% ipython --no-banner

In [1]: import numpy as np

In [2]: np.set_printoptions(precision=1, suppress=True, linewidth=140)

In [3]: feats = np.array([[3, 3, 3, 3, 3, 3],
   ...:     [3, 6, 6, 6, 6, 6],
   ...:     [3, 6, 9, 9, 9, 9],
   ...:     [3, 6, 9, 12, 12, 12],
   ...:     [3, 6, 9, 12, 15, 15],
   ...:     [3, 6, 9, 12, 15, 18]])

In [4]: print(feats)
[[ 3  3  3  3  3  3]
 [ 3  6  6  6  6  6]
 [ 3  6  9  9  9  9]
 [ 3  6  9 12 12 12]
 [ 3  6  9 12 15 15]
 [ 3  6  9 12 15 18]]

In [5]: def softmax(z):
   ...:     e = np.exp(z - z.max(axis=-1, keepdims=True))
   ...:     return e / e.sum(axis=-1, keepdims=True)
   ...: 

In [6]: softmax(feats).sum(axis=1)
Out[6]: array([1., 1., 1., 1., 1., 1.])

In [7]: np.round(softmax(10 * feats[5]), 1) + 0
Out[7]: array([0., 0., 0., 0., 0., 1.])

In [8]: np.round(softmax(feats[5]), 1) + 0
Out[8]: array([0., 0., 0., 0., 0., 1.])

In [9]: scores = feats @ feats.T / np.sqrt(6)

In [10]: np.round(softmax(scores + np.triu(np.full(scores.shape, -np.inf), 1)), 1) + 0
Out[10]: 
array([[1., 0., 0., 0., 0., 0.],
       [0., 1., 0., 0., 0., 0.],
       [0., 0., 1., 0., 0., 0.],
       [0., 0., 0., 1., 0., 0.],
       [0., 0., 0., 0., 1., 0.],
       [0., 0., 0., 0., 0., 1.]])

In [11]: np.round(softmax(scores), 1) + 0
Out[11]: 
array([[0., 0., 0., 0., 0., 1.],
       [0., 0., 0., 0., 0., 1.],
       [0., 0., 0., 0., 0., 1.],
       [0., 0., 0., 0., 0., 1.],
       [0., 0., 0., 0., 0., 1.],
       [0., 0., 0., 0., 0., 1.]])

In [12]: softmax(scores)[5] @ feats
Out[12]: array([ 3.,  6.,  9., 12., 15., 18.])

In [13]: W0 = np.loadtxt("mat.csv", delimiter=",")

In [14]: W0
Out[14]: 
array([[-9., -5.,  2.],
       [14.,  8., -4.],
       [-2., -1., -1.]])

In [15]: rng = np.random.default_rng(9)

In [16]: lab = rng.permutation(3)

In [17]: lab
Out[17]: array([2, 0, 1])

In [18]: A2 = W0[lab][:, lab]

In [19]: np.round(np.linalg.det(A2), 1), np.round(np.linalg.det(W0[lab]), 1)
Out[19]: (np.float64(2.0), np.float64(2.0))

In [20]: print(np.allclose(A2, W0))
False

In [21]: np.diag(A2)
Out[21]: array([-1., -9.,  8.])
